>>> import numpy as np
>>> from numpy import linalg as LA
>>> np.set_printoptions(precision=2, suppress=True, linewidth=160, sign=" ")
>>> m1 = np.array([[0, -15, -1, -7, 18],
...     [15, 0, -9, 9, 1],
...     [1, 9, 0, -16, 7],
...     [7, -9, 16, 0, -4],
...     [-18, -1, -7, 4, 0]])
>>> left, sigma, VT = LA.svd(m1)
>>> evecs = VT[:(sigma > 1e-8).sum()]
>>> rng = np.random.default_rng(87210)
>>> x0 = m1[0] + 3 * m1[4] + rng.integers(2) * np.eye(5)[0]
>>> x0
array([-53., -18., -22.,   5.,  18.])
>>> evecs.T @ evecs
array([[ 0.99,  0.04,  0.04,  0.04,  0.05],
       [ 0.04,  0.8 , -0.19, -0.23, -0.26],
       [ 0.04, -0.19,  0.81, -0.22, -0.26],
       [ 0.04, -0.23, -0.22,  0.75, -0.3 ],
       [ 0.05, -0.26, -0.26, -0.3 ,  0.65]])
>>> np.diag(evecs.T @ evecs)
array([ 0.99,  0.8 ,  0.81,  0.75,  0.65])
>>> LA.matrix_rank(np.vstack([m1, x0]))
np.int64(5)
>>> np.round(LA.norm(x0 - evecs.T @ evecs @ x0), 2)
np.float64(0.08)
>>> left, sigma, VT = LA.svd(m1)
>>> sigma.round(2) + 0
array([ 25.82,  25.82,  20.41,  20.41,   0.  ])
>>> M2 = left[:, :4] @ np.diag(sigma[:4]) @ VT[:4]
>>> LA.matrix_rank(m1, rtol=0.05)
np.int64(4)
>>> round(LA.norm(m1 - M2) / LA.norm(m1), 2)
np.float64(0.0)
>>> LA.matrix_rank(M2)
np.int64(4)
>>> round(np.trace(LA.pinv(m1) @ m1), 2)
np.float64(4.0)
>>> np.unique(m1.round(6), axis=0).shape
(5, 5)
>>> z = rng.permutation(5)
>>> z
array([ 4,  1,  2,  3,  0])
>>> M2 = m1[z][:, z]
>>> np.diag(M2)
array([ 0,  0,  0,  0,  0])
>>> np.round(np.sort(np.abs(LA.eigvals(M2))), 2) + 0
array([  0.  ,  20.41,  20.41,  25.82,  25.82])
>>> np.trace(M2)
np.int64(0)
>>> round(float(LA.det(M2)), 2), round(LA.det(m1[z]), 2)
(0.0, np.float64(-0.0))
>>> M2
array([[  0,  -1,  -7,   4, -18],
       [  1,   0,  -9,   9,  15],
       [  7,   9,   0, -16,   1],
       [ -4,  -9,  16,   0,   7],
       [ 18, -15,  -1,  -7,   0]])
>>> feats = np.diag(np.array([-1, -1, -1, 2, 1, 2, 2]))
>>> feats
array([[-1,  0,  0,  0,  0,  0,  0],
       [ 0, -1,  0,  0,  0,  0,  0],
       [ 0,  0, -1,  0,  0,  0,  0],
       [ 0,  0,  0,  2,  0,  0,  0],
       [ 0,  0,  0,  0,  1,  0,  0],
       [ 0,  0,  0,  0,  0,  2,  0],
       [ 0,  0,  0,  0,  0,  0,  2]])
>>> # symmetric
>>> x0 = np.array([7, 3, 3, 4, 3])
>>> np.round(LA.det(m1), 2)
np.float64(0.0)
>>> np.round(LA.eigvals(m1).real, 2) + 0
array([ 0.,  0.,  0.,  0.,  0.])
>>> x0 @ m1 @ x0
np.int64(0)
>>> Q = LA.solve(np.eye(5) - m1, np.eye(5) + m1)
>>> np.round(Q @ Q.T, 2) + 0
array([[ 1.,  0.,  0.,  0.,  0.],
       [ 0.,  1.,  0.,  0.,  0.],
       [ 0.,  0.,  1.,  0.,  0.],
       [ 0.,  0.,  0.,  1.,  0.],
       [ 0.,  0.,  0.,  0.,  1.]])
>>> round(float(LA.det(Q)), 2)
1.0
>>> (LA.matrix_power((feats != 0) + (feats.T != 0) + np.eye(7), 7) > 0).astype(int)
array([[ 1,  0,  0,  0,  0,  0,  0],
       [ 0,  1,  0,  0,  0,  0,  0],
       [ 0,  0,  1,  0,  0,  0,  0],
       [ 0,  0,  0,  1,  0,  0,  0],
       [ 0,  0,  0,  0,  1,  0,  0],
       [ 0,  0,  0,  0,  0,  1,  0],
       [ 0,  0,  0,  0,  0,  0,  1]])
>>> np.sort(LA.eigvals(feats).real)
array([-1., -1., -1.,  1.,  2.,  2.,  2.])
>>> ev, evecs = LA.eigh(feats)
>>> evecs.T @ feats @ evecs
array([[-1.,  0.,  0.,  0.,  0.,  0.,  0.],
       [ 0., -1.,  0.,  0.,  0.,  0.,  0.],
       [ 0.,  0., -1.,  0.,  0.,  0.,  0.],
       [ 0.,  0.,  0.,  1.,  0.,  0.,  0.],
       [ 0.,  0.,  0.,  0.,  2.,  0.,  0.],
       [ 0.,  0.,  0.,  0.,  0.,  2.,  0.],
       [ 0.,  0.,  0.,  0.,  0.,  0.,  2.]])
>>> evecs.T @ evecs
array([[ 1.,  0.,  0.,  0.,  0.,  0.,  0.],
       [ 0.,  1.,  0.,  0.,  0.,  0.,  0.],
       [ 0.,  0.,  1.,  0.,  0.,  0.,  0.],
       [ 0.,  0.,  0.,  1.,  0.,  0.,  0.],
       [ 0.,  0.,  0.,  0.,  1.,  0.,  0.],
       [ 0.,  0.,  0.,  0.,  0.,  1.,  0.],
       [ 0.,  0.,  0.,  0.,  0.,  0.,  1.]])
>>> LA.eigvalsh(feats + -3 * np.eye(7))
array([-4., -4., -4., -2., -1., -1., -1.])
>>> r0 = np.array([-3, 1, 2])
>>> np.correlate(feats[0], feats[3], "full")
array([ 0,  0,  0, -2,  0,  0,  0,  0,  0,  0,  0,  0,  0])
>>> [round(float(x), 2) for x in LA.svd(m1, compute_uv=False)[:3]]
[25.82, 25.82, 20.41]
>>> np.argsort(-LA.norm(m1, axis=0).round(6), kind="stable")[:3]
array([ 0,  3,  4])
>>> LA.cond(m1) > 100
np.True_
>>> LA.matrix_rank(m1, rtol=0.1)
np.int64(4)
>>> round(float(LA.norm(m1, 2) / LA.norm(m1)), 2)
0.55
>>> W0 = np.load("arr.npy")
>>> W0
array([[  3,   4,   5,   6,   7,   8,   9,  10],
       [ 11,  12,  13,  14,  15,  16,  17,  18],
       [ 19,  20,  21,  22,  23,  24,  25,  26],
       [ 27,  28,  29,  30,  31,  32,  33,  34],
       [ 35,  36,  37,  38,  39,  40,  41,  42]])
>>> np.allclose(W0[:-1].T @ LA.lstsq(W0[:-1].T, W0[-1])[0], W0[-1])
True
>>> W0 @ LA.pinv(W0) @ W0
array([[  3.,   4.,   5.,   6.,   7.,   8.,   9.,  10.],
       [ 11.,  12.,  13.,  14.,  15.,  16.,  17.,  18.],
       [ 19.,  20.,  21.,  22.,  23.,  24.,  25.,  26.],
       [ 27.,  28.,  29.,  30.,  31.,  32.,  33.,  34.],
       [ 35.,  36.,  37.,  38.,  39.,  40.,  41.,  42.]])
>>> left, sigma, VT = LA.svd(W0)
>>> np.argmax(sigma[:-1] / (sigma[1:] + 1e-6)) + 1
np.int64(2)
>>> M2 = left[:, :2] @ np.diag(sigma[:2]) @ VT[:2]
>>> M2
array([[  3.,   4.,   5.,   6.,   7.,   8.,   9.,  10.],
       [ 11.,  12.,  13.,  14.,  15.,  16.,  17.,  18.],
       [ 19.,  20.,  21.,  22.,  23.,  24.,  25.,  26.],
       [ 27.,  28.,  29.,  30.,  31.,  32.,  33.,  34.],
       [ 35.,  36.,  37.,  38.,  39.,  40.,  41.,  42.]])
>>> round(float(LA.norm(W0 - M2) / LA.norm(W0)), 2)
0.0
>>> np.round(np.abs(W0 - M2).max(), 2)
np.float64(0.0)
>>> left, sigma, VT = LA.svd(M2)
>>> evecs = VT[:(sigma > 1e-8).sum()]
>>> x0 = M2[3] + 3 * M2[0] + rng.integers(2) * np.eye(8)[0]
>>> x0
array([ 37.,  40.,  44.,  48.,  52.,  56.,  60.,  64.])
>>> LA.matrix_rank(np.vstack([M2, x0]))
np.int64(3)
>>> np.allclose(evecs.T @ evecs @ x0, x0)
False
>>> M = np.array([[0, -2, -2],
...     [1, 0, 1],
...     [-2, -1, -2],
...     [1, 2, -2],
...     [2, -2, -2],
...     [2, 0, 1]])
>>> M[-1] = M[0] + -3 * M[1]
>>> M
array([[ 0, -2, -2],
       [ 1,  0,  1],
       [-2, -1, -2],
       [ 1,  2, -2],
       [ 2, -2, -2],
       [-3, -2, -5]])
>>> x0 = np.array([1, 9, 1])
>>> target = M @ x0
>>> LA.lstsq(M, target)[0]
array([ 1.,  9.,  1.])
>>> LA.solve(M.T @ M, M.T @ target)
array([ 1.,  9.,  1.])
>>> target = target + 0.3 * rng.normal(size=6)
>>> target
array([-20.08,   2.07, -13.33,  17.47, -17.59, -26.09])
>>> b, *_ = LA.lstsq(M, target)
>>> b.round()
array([ 1.,  9.,  1.])
>>> round(LA.norm(target - M @ b), 2)
np.float64(0.19)
>>> b
array([ 1.17,  9.08,  0.9 ])
